$ python -q
>>> import numpy as np
>>> import numpy.linalg as la
>>> np.set_printoptions(precision=3, suppress=True, linewidth=120, sign=" ")
>>> tidy = lambda a: np.round(a, 3) + 0
>>> A = np.load("out2.npy")
>>> print(A)
[[ 0  4  0  0  0]
 [ 0  0 -5  0  2]
 [ 6 -4  6  0  0]
 [ 2  0  7 -1  0]
 [ 0  2  0  0 -6]
 [ 0  0  0  0  0]
 [-5  0  0  0  5]
 [-9  0  0  0  0]
 [ 0  0  0  0  0]
 [ 7  0  0  0  0]
 [ 0  0  0  0 -5]
 [ 0  5  0  0 -2]
 [-9  0  0  0  0]
 [ 0 -7  0  0  0]]
>>> # row 8 repeats row 5
>>> A @ A
Traceback (most recent call last):
  File "<python-input-7>", line 1, in <module>
    A @ A
    ~~^~~
ValueError: matmul: Input operand 1 has a mismatch in its core dimension 0, with gufunc signature (n?,k),(k,m?)->(n?,m?) (size 14 is different from 5)
>>> C2 = A.T @ A
>>> print(np.trace(C2), (A ** 2).sum())
591 591
>>> print((A @ A.T).shape)
(14, 14)
>>> print(tidy(la.svd(A, compute_uv=False) ** 2))
[ 297.349  129.362   97.359   66.413    0.516]
>>> m1 = np.loadtxt("sample0.csv", delimiter=",")
>>> print(m1)
[[ 5.  4.  0.  4.  0.  4.  0.  4.]
 [ 4.  5.  0.  4.  0.  4.  0.  4.]
 [ 0.  0.  5.  0.  0.  0.  0.  0.]
 [ 4.  4.  0.  5.  0.  4.  0.  4.]
 [ 0.  0.  0.  0.  5.  0.  4.  0.]
 [ 4.  4.  0.  4.  0.  5.  0.  4.]
 [ 0.  0.  0.  0.  4.  0.  5.  0.]
 [ 4.  4.  0.  4.  0.  4.  0.  5.]]
>>> x = np.array([0, 0, 0, 3, 2, 1, 2, 3])
>>> h1 = np.maximum(m1 @ x, 0)
>>> print(np.flatnonzero(h1 > 1e-9))
[ 0  1  3  4  5  6  7]
>>> print(m1 * (h1 > 1e-9)[:, None])
[[ 5.  4.  0.  4.  0.  4.  0.  4.]
 [ 4.  5.  0.  4.  0.  4.  0.  4.]
 [ 0.  0.  0.  0.  0.  0.  0.  0.]
 [ 4.  4.  0.  5.  0.  4.  0.  4.]
 [ 0.  0.  0.  0.  5.  0.  4.  0.]
 [ 4.  4.  0.  4.  0.  5.  0.  4.]
 [ 0.  0.  0.  0.  4.  0.  5.  0.]
 [ 4.  4.  0.  4.  0.  4.  0.  5.]]
>>> x = np.array([3, -2, 2, 1, -1, -2, 0, 3])
>>> print(np.sign((m1 @ x).round(6)))
[ 1.  1.  1.  1. -1.  1. -1.  1.]
>>> print((m1 * x).sum(axis=1))
[15. 10. 10. 13. -5. 10. -4. 15.]
>>> print(m1 @ np.eye(8)[7])
[ 4.  4.  0.  4.  0.  4.  0.  5.]
>>> print(m1 * x)
[[ 15.  -8.   0.   4.  -0.  -8.   0.  12.]
 [ 12. -10.   0.   4.  -0.  -8.   0.  12.]
 [  0.  -0.  10.   0.  -0.  -0.   0.   0.]
 [ 12.  -8.   0.   5.  -0.  -8.   0.  12.]
 [  0.  -0.   0.   0.  -5.  -0.   0.   0.]
 [ 12.  -8.   0.   4.  -0. -10.   0.  12.]
 [  0.  -0.   0.   0.  -4.  -0.   0.   0.]
 [ 12.  -8.   0.   4.  -0.  -8.   0.  15.]]
>>> print(np.einsum("ij,j->i", m1, x))
[15. 10. 10. 13. -5. 10. -4. 15.]
>>> print(la.norm(m1 @ x) <= la.norm(m1, 2) * la.norm(x) + 1e-9)
True
>>> feats = np.vander(np.arange(11) - 1, 4, increasing=True)
>>> print(feats)
[[  1  -1   1  -1]
 [  1   0   0   0]
 [  1   1   1   1]
 [  1   2   4   8]
 [  1   3   9  27]
 [  1   4  16  64]
 [  1   5  25 125]
 [  1   6  36 216]
 [  1   7  49 343]
 [  1   8  64 512]
 [  1   9  81 729]]
>>> # column 3 is much longer than the rest
>>> x = np.array([1, 0, 0, 3])
>>> target = feats @ x
>>> print(tidy(la.solve(feats.T @ feats, feats.T @ target)))
[ 1.  0.  0.  3.]
>>> print(tidy(la.pinv(feats) @ feats))
[[ 1.  0.  0.  0.]
 [ 0.  1.  0.  0.]
 [ 0.  0.  1.  0.]
 [ 0.  0.  0.  1.]]
>>> print(tidy(la.lstsq(feats, target)[0]))
[ 1.  0.  0.  3.]
>>> rng = np.random.default_rng(1)
>>> target = target + 0.05 * rng.normal(size=11)
>>> print(tidy(target))
[  -1.983    1.041    4.017   24.935   82.045  193.022  375.973  649.029 1030.018 1537.015 2188.001]
>>> beta, *_ = la.lstsq(feats, target)
>>> print(tidy(la.norm(target - feats @ beta)))
0.096
>>> print(tidy(feats.T @ (target - feats @ beta)))
[ 0.  0.  0.  0.]
>>> print([round(float(la.norm(la.solve(feats.T @ feats + lam * np.eye(4), feats.T @ target))), 2) for lam in (0, 1, 10, 100)])
[3.17, 3.1, 3.0, 2.99]
>>> other = feats + rng.integers(-2, 3, (11, 1)) @ rng.integers(-2, 3, (1, 4))
>>> print(other)
[[ -3  -3   1   3]
 [  1   0   0   0]
 [ -3  -1   1   5]
 [  3   3   4   6]
 [  1   3   9  27]
 [ -1   3  16  66]
 [  5   7  25 121]
 [  3   7  36 214]
 [  5   9  49 339]
 [  1   8  64 512]
 [ -3   7  81 733]]
>>> print(tidy(la.svd(other - feats, compute_uv=False)))
[ 14.387   0.      0.      0.   ]
>>> print(np.abs(other - feats).sum(axis=1))
[ 10   0  10   5   0   5  10   5  10   0  10]
>>> X = np.loadtxt("test18.csv", delimiter=",")
>>> print(X)
[[ 0.8 -0.1  1.   1.5 -0.1  0.1  0.1 -2.3  2.4 -1.2  1.2  1.5  0.3 -0.7]
 [-0.5  1.2  0.  -0.5  0.5  0.9 -1.2  0.9  0.1  0.2  1.4  0.  -1.1 -0.1]
 [ 0.7  0.3  1.2  0.1  0.8 -1.7  0.8 -0.4 -0.3  1.   0.3 -0.9  0.9  0. ]
 [-0.6  0.6 -0.2  1.   1.  -0.1 -0.2  1.5 -0.9  1.3 -1.4  1.1 -1.2 -0.6]
 [ 1.3  1.2 -0.5 -1.2  1.  -1.2 -1.   0.1 -0.8 -0.9 -0.8  1.   1.2  0.3]
 [ 0.3 -0.2  2.1 -1.3  1.2 -0.7 -2.7 -0.7  1.3  1.7 -0.4  0.9 -0.8  1.2]]
>>> other = X / np.sqrt((X ** 2).mean(axis=1, keepdims=True))
>>> print(la.matrix_rank(X - X.mean(axis=1, keepdims=True)))
6
>>> print(tidy(other[5]))
[ 0.231 -0.154  1.618 -1.002  0.925 -0.539 -2.081 -0.539  1.002  1.31  -0.308  0.694 -0.617  0.925]
>>> print(tidy(la.norm(other, axis=1)))
[ 3.742  3.742  3.742  3.742  3.742  3.742]
>>> print(tidy(la.norm(X[3], 1)), tidy(la.norm(X[3], np.inf)))
11.7 1.5
>>> print(tidy(X[3] @ X[1]))
2.11
>>> print(la.norm(X, axis=1).argmax())
5
>>> print(tidy(la.norm(X, 1)), tidy(la.norm(X, np.inf)))
6.3 15.5
>>> print(tidy(la.norm(X[3] - X[1])))
4.098
>>> print(tidy(la.norm(X, "nuc")))
21.932
>>> C2 = feats.T @ feats
>>> print(tidy(la.svd(feats, compute_uv=False) ** 2))
[ 993577.881     451.391       4.66        3.069]
>>> print(np.trace(C2), (feats ** 2).sum())
994037 994037
>>> other = np.array([[0, 3, -1, -2, -2, -1, -2, 2, 3],
...     [2, 0, 0, 0, -3, -3, 3, 2, 1],
...     [-1, -3, -1, -3, -2, 0, 3, 2, 0],
...     [3, -1, 2, 0, 2, 0, 2, -2, -1],
...     [-3, 1, 0, 3, 0, -2, -1, -1, -1],
...     [0, 3, -3, -3, 0, -2, -2, 2, 2],
...     [-2, -2, -1, 0, 2, 0, 3, -3, 1],
...     [-1, -2, 0, 2, 1, 2, -3, -2, 1],
...     [0, 3, 3, 3, -3, 2, 0, -3, -1]])
>>> arr = other + other.T
>>> print(arr)
[[ 0  5 -2  1 -5 -1 -4  1  3]
 [ 5  0 -3 -1 -2  0  1  0  4]
 [-2 -3 -2 -1 -2 -3  2  2  3]
 [ 1 -1 -1  0  5 -3  2  0  2]
 [-5 -2 -2  5  0 -2  1  0 -4]
 [-1  0 -3 -3 -2 -4 -2  4  4]
 [-4  1  2  2  1 -2  6 -6  1]
 [ 1  0  2  0  0  4 -6 -4 -2]
 [ 3  4  3  2 -4  4  1 -2 -2]]
>>> other = la.inv(arr)
>>> print(tidy(arr @ other))
[[ 1.  0.  0.  0.  0.  0.  0.  0.  0.]
 [ 0.  1.  0.  0.  0.  0.  0.  0.  0.]
 [ 0.  0.  1.  0.  0.  0.  0.  0.  0.]
 [ 0.  0.  0.  1.  0.  0.  0.  0.  0.]
 [ 0.  0.  0.  0.  1.  0.  0.  0.  0.]
 [ 0.  0.  0.  0.  0.  1.  0.  0.  0.]
 [ 0.  0.  0.  0.  0.  0.  1.  0.  0.]
 [ 0.  0.  0.  0.  0.  0.  0.  1.  0.]
 [ 0.  0.  0.  0.  0.  0.  0.  0.  1.]]
>>> print(tidy(la.slogdet(arr)[0]))
-1.0
>>> print(tidy(la.det(arr) * other))
[[ 220316.  -85416.   15584. -308864. -139670. -388210.   43392. -179624. -421606.]
 [ -85416.  -31908.  360594.  156690.   43116.  -31242.  -81210.  182712.  133608.]
 [  15584.  360594. -469576. -447212.   81526.  -72868.   89736. -205796. -465136.]
 [-308864.  156690. -447212. -330496.   -7918.  470938.  162672.  -35602.  -76580.]
 [-139670.   43116.   81526.   -7918.  112097.  309433.   35016.  122231.  281047.]
 [-388210.  -31242.  -72868.  470938.  309433.  933605.   87750.  327931.  681125.]
 [  43392.  -81210.   89736.  162672.   35016.   87750.  -59448.  189588.   86100.]
 [-179624.  182712. -205796.  -35602.  122231.  327931.  189588.  182885.   75001.]
 [-421606.  133608. -465136.  -76580.  281047.  681125.   86100.   75001.  278009.]]
